$ python -q
>>> import numpy as np
>>> np.set_printoptions(precision=2, suppress=True, linewidth=140)
>>> M = np.load("sample18.npy")
>>> M
array([[3., 3., 0., 0.],
       [2., 0., 0., 0.],
       [0., 0., 1., 2.],
       [0., 0., 1., 2.]])
>>> P = np.triu(np.array([[-8, 0, 3, 6], [9, 8, -1, 6], [-9, 5, 7, -1], [4, -3, -7, 8]]), 1) + np.eye(4)
>>> M2 = P @ M @ np.linalg.inv(P)
>>> M2
array([[  3.,   3.,   3., -15.],
       [  2.,   0.,  -1.,  -3.],
       [  0.,   0.,   0.,   0.],
       [  0.,   0.,   1.,   3.]])
>>> P @ M - M @ P
array([[  0.,   0.,   3., -18.],
       [  0.,   0.,  -1.,  -2.],
       [  0.,   0.,  -1.,  -1.],
       [  0.,   0.,   0.,   1.]])
>>> np.trace(M2), np.trace(M)
(np.float64(6.0), np.float64(6.0))
>>> np.poly(M2)
array([ 1., -6.,  3., 18.,  0.])
>>> rng = np.random.default_rng(167)
>>> z = rng.permutation(4)
>>> z
array([1, 3, 0, 2])
>>> M2 = M[z][:, z]
>>> M2
array([[0., 0., 2., 0.],
       [0., 2., 0., 1.],
       [3., 0., 3., 0.],
       [0., 2., 0., 1.]])
>>> np.round(np.linalg.det(M2), 2), round(float(np.linalg.det(M[z])), 2)
(np.float64(0.0), 0.0)
>>> np.allclose(M2, M)
False
>>> np.trace(M2)
np.float64(6.0)
>>> rank = np.linalg.matrix_rank(M)
>>> rank
np.int64(3)
>>> N = np.linalg.svd(M)[2][rank:].T
>>> np.round(M @ N, 2) + 0
array([[0.],
       [0.],
       [0.],
       [0.]])
>>> [int(np.linalg.matrix_rank(np.delete(M, i, axis=0))) for i in range(4)]
[2, 2, 3, 3]
>>> [int(np.linalg.matrix_rank(M[:, :j + 1])) for j in range(4)]
[1, 2, 3, 3]
>>> N @ N.T
array([[ 0. ,  0. ,  0. ,  0. ],
       [ 0. ,  0. ,  0. ,  0. ],
       [ 0. ,  0. ,  0.8, -0.4],
       [ 0. ,  0. , -0.4,  0.2]])
>>> M2 = np.array([[3, 1], [2, 3], [3, 0], [2, 0]])
>>> np.einsum("ij,ij->i", M, M)
array([18.,  4.,  5.,  5.])
>>> np.linalg.matrix_rank(np.vstack([M, M2.T]))
np.int64(4)
>>> np.vstack([M, M2.T]).shape
(6, 4)
>>> np.einsum("ik,kj->ij", M, M2)
array([[15., 12.],
       [ 6.,  2.],
       [ 7.,  0.],
       [ 7.,  0.]])
>>> np.linalg.matrix_rank(M @ M2)
np.int64(2)
